$ ipython --no-banner

In [1]: import numpy as np

In [2]: import numpy.linalg as la

In [3]: np.set_printoptions(suppress=True, linewidth=200)

In [4]: def tidy(a):
   ...:     return np.round(a, 2) + 0
   ...: 

In [5]: data = np.load("x.npy")

In [6]: data
Out[6]: 
array([[-10, -12,  18, -10, -12,  18],
       [  6,   0,  -2,   6,   0,  -2],
       [-14,  16,   8, -14,  16,   8],
       [-25, -30,  45, -15, -18,  27],
       [ 15,   0,  -5,   9,   0,  -3],
       [-35,  40,  20, -21,  24,  12]])

In [7]: x0 = np.array([0, 0, 2, 0, 1, 1])

In [8]: rhs = data @ x0

In [9]: rhs
Out[9]: array([ 42,  -6,  40,  99, -13,  76])

In [10]: tidy(la.solve(data, -1 * rhs))
Out[10]: array([ 0.,  0., -2.,  0., -1., -1.])

In [11]: tidy(la.solve(data.T, data[2]))
Out[11]: array([0., 0., 1., 0., 0., 0.])

In [12]: tidy(la.solve(data, data[:, 2]))
Out[12]: array([0., 0., 1., 0., 0., 0.])

In [13]: Q, r_ = la.qr(data)

In [14]: tidy(Q @ r_)
Out[14]: 
array([[-10., -12.,  18., -10., -12.,  18.],
       [  6.,   0.,  -2.,   6.,   0.,  -2.],
       [-14.,  16.,   8., -14.,  16.,   8.],
       [-25., -30.,  45., -15., -18.,  27.],
       [ 15.,   0.,  -5.,   9.,   0.,  -3.],
       [-35.,  40.,  20., -21.,  24.,  12.]])

In [15]: tidy(abs(r_[0, 0])), tidy(la.norm(data[:, 0]))
Out[15]: (np.float64(49.06), np.float64(49.06))

In [16]: Q.shape, r_.shape
Out[16]: ((6, 6), (6, 6))

In [17]: U, sv, vt = la.svd(data, full_matrices=False)

In [18]: tidy(vt @ vt.T)
Out[18]: 
array([[1., 0., 0., 0., 0., 0.],
       [0., 1., 0., 0., 0., 0.],
       [0., 0., 1., 0., 0., 0.],
       [0., 0., 0., 1., 0., 0.],
       [0., 0., 0., 0., 1., 0.],
       [0., 0., 0., 0., 0., 1.]])

In [19]: tidy(np.cumsum(sv ** 2) / np.sum(sv ** 2))
Out[19]: array([0.59, 0.98, 0.99, 1.  , 1.  , 1.  ])

In [20]: (sv > 1e-8).sum()
Out[20]: np.int64(6)

In [21]: np.abs(U[:, 0]).round(6).argmax()
Out[21]: np.int64(3)

In [22]: tidy(U.T @ data @ vt.T)
Out[22]: 
array([[83.34,  0.  ,  0.  ,  0.  ,  0.  ,  0.  ],
       [ 0.  , 68.22,  0.  ,  0.  ,  0.  ,  0.  ],
       [ 0.  ,  0.  ,  9.73,  0.  ,  0.  ,  0.  ],
       [ 0.  ,  0.  ,  0.  ,  8.01,  0.  ,  0.  ],
       [ 0.  ,  0.  ,  0.  ,  0.  ,  6.56,  0.  ],
       [ 0.  ,  0.  ,  0.  ,  0.  ,  0.  ,  0.93]])

In [23]: U.shape, sv.shape, vt.shape
Out[23]: ((6, 6), (6,), (6, 6))

In [24]: tidy(U.T @ U)
Out[24]: 
array([[1., 0., 0., 0., 0., 0.],
       [0., 1., 0., 0., 0., 0.],
       [0., 0., 1., 0., 0., 0.],
       [0., 0., 0., 1., 0., 0.],
       [0., 0., 0., 0., 1., 0.],
       [0., 0., 0., 0., 0., 1.]])

In [25]: rng = np.random.default_rng(71)

In [26]: labels = rng.permutation(6)

In [27]: M2 = data[:, labels] * rng.choice([-1, 1], 6)

In [28]: M2
Out[28]: 
array([[ 18,  12,  18, -12,  10,  10],
       [ -2,   0,  -2,   0,  -6,  -6],
       [  8, -16,   8,  16,  14,  14],
       [ 27,  18,  45, -30,  25,  15],
       [ -3,   0,  -5,   0, -15,  -9],
       [ 12, -24,  20,  40,  35,  21]])

In [29]: U, _, vt = la.svd(data.T @ M2)

In [30]: tidy(la.lstsq(data, M2)[0])
Out[30]: 
array([[ 0.,  0.,  0.,  0., -1.,  0.],
       [ 0.,  0.,  0.,  1.,  0.,  0.],
       [ 0.,  0.,  1.,  0.,  0.,  0.],
       [ 0.,  0.,  0.,  0.,  0., -1.],
       [ 0., -1.,  0.,  0.,  0.,  0.],
       [ 1.,  0.,  0.,  0.,  0.,  0.]])

In [31]: T = np.stack([data, -1 * data, data[::-1]])

In [32]: T.shape
Out[32]: (3, 6, 6)

In [33]: (T @ data.T).shape
Out[33]: (3, 6, 6)

In [34]: la.matrix_rank(T)
Out[34]: array([6, 6, 6])

In [35]: la.matrix_rank(T.reshape(3, -1))
Out[35]: np.int64(2)

In [36]: E = np.loadtxt("data.csv", delimiter=",")

In [37]: tidy(E)
Out[37]: 
array([[ 0.01,  0.02,  0.05, -0.06],
       [ 0.02,  0.06,  0.15, -0.19],
       [ 0.05,  0.15,  0.35, -0.45],
       [-0.06, -0.19, -0.45,  0.58]])

In [38]: np.argsort(-la.norm(E, axis=0).round(6), kind="stable")[:3]
Out[38]: array([3, 2, 1])

In [39]: tidy(la.norm(E, 2) / la.norm(E))
Out[39]: np.float64(1.0)

In [40]: [round(float(x), 2) for x in la.svd(E, compute_uv=False)[:3]]
Out[40]: [1.0, 0.0, 0.0]

In [41]: la.matrix_rank(E, rtol=0.1)
Out[41]: np.int64(1)

In [42]: J = np.array([[0, 1, 0, 0, 0, 0],
    ...:     [1, 0, 0, 0, 0, 0],
    ...:     [0, 0, 0, 1, 1, 1],
    ...:     [0, 0, 1, 0, 0, 1],
    ...:     [0, 0, 1, 0, 0, 1],
    ...:     [0, 0, 1, 1, 1, 0]])

In [43]: evals, evecs = la.eigh(J)

In [44]: x0 = np.array([-8, -2, -4, 4, -7, -4])

In [45]: tidy(x0 @ J @ x0 / (x0 @ x0)), tidy(evals[0]), tidy(evals[-1])
Out[45]: (np.float64(0.68), np.float64(-1.56), np.float64(2.56))

In [46]: np.abs(J).sum(axis=1).max(), tidy(np.abs(evals).max())
Out[46]: (np.int64(3), np.float64(2.56))

In [47]: (np.sign(evecs[:, -1].round(6)) == np.sign(evecs[0, -1].round(6))).astype(int)
Out[47]: array([1, 1, 0, 0, 0, 0])

In [48]: x0 @ J @ x0
Out[48]: np.int64(112)

In [49]: tidy(la.eigvalsh(J[1:, 1:]))
Out[49]: array([-1.56, -1.  ,  0.  ,  0.  ,  2.56])

In [50]: W0 = np.load("block1.npy")

In [51]: W0
Out[51]: 
array([[ 4,  0,  0,  0,  0],
       [ 0,  0,  0,  0,  0],
       [ 0,  0, -2,  0,  0],
       [ 0,  0,  0, -2,  0],
       [ 0,  0,  0,  0, -3]])

In [52]: # 5 groups of indices that never mix

In [53]: U, sv, vt = la.svd(W0)

In [54]: evecs = vt[:(sv > 1e-8).sum()]

In [55]: x0 = W0[2] + -3 * W0[3] + rng.integers(2) * np.eye(5)[3]

In [56]: x0
Out[56]: array([ 0.,  0., -2.,  6.,  0.])

In [57]: np.diag(evecs.T @ evecs)
Out[57]: array([1., 0., 1., 1., 1.])

In [58]: tidy(la.norm(x0 - evecs.T @ evecs @ x0))
Out[58]: np.float64(0.0)

In [59]: np.unique(W0.round(6), axis=0).shape
Out[59]: (5, 5)

In [60]: la.lstsq(W0[:-1].T, W0[-1])[2]
Out[60]: np.int32(3)

In [61]: np.allclose(W0[:-1].T @ la.lstsq(W0[:-1].T, W0[-1])[0], W0[-1])
Out[61]: False

In [62]: labels = rng.permutation(5)

In [63]: labels
Out[63]: array([2, 1, 0, 4, 3])

In [64]: M2 = W0[labels][:, labels]

In [65]: tidy(np.sort(np.abs(la.eigvals(M2))))
Out[65]: array([0., 2., 2., 3., 4.])

In [66]: np.diag(M2)
Out[66]: array([-2,  0,  4, -3, -2])

In [67]: M2
Out[67]: 
array([[-2,  0,  0,  0,  0],
       [ 0,  0,  0,  0,  0],
       [ 0,  0,  4,  0,  0],
       [ 0,  0,  0, -3,  0],
       [ 0,  0,  0,  0, -2]])

In [68]: tidy(la.det(M2)), tidy(la.det(W0[labels]))
Out[68]: (np.float64(0.0), np.float64(0.0))

In [69]: r = la.matrix_rank(E)

In [70]: r
Out[70]: np.int64(1)

In [71]: N = la.svd(E)[2][r:].T

In [72]: np.allclose(E @ N, 0)
Out[72]: True

In [73]: tidy(E @ N)
Out[73]: 
array([[0., 0., 0.],
       [0., 0., 0.],
       [0., 0., 0.],
       [0., 0., 0.]])

In [74]: tidy(N @ N.T)
Out[74]: 
array([[ 0.99, -0.02, -0.05,  0.06],
       [-0.02,  0.94, -0.15,  0.19],
       [-0.05, -0.15,  0.65,  0.45],
       [ 0.06,  0.19,  0.45,  0.42]])

In [75]: [int(la.matrix_rank(np.delete(E, i, axis=0))) for i in range(4)]
Out[75]: [1, 1, 1, 1]

In [76]: [int(la.matrix_rank(E[:i])) for i in range(1, len(E) + 1)]
Out[76]: [1, 1, 1, 1]

In [77]: [int(la.matrix_rank(E[:, :j + 1])) for j in range(4)]
Out[77]: [1, 1, 1, 1]
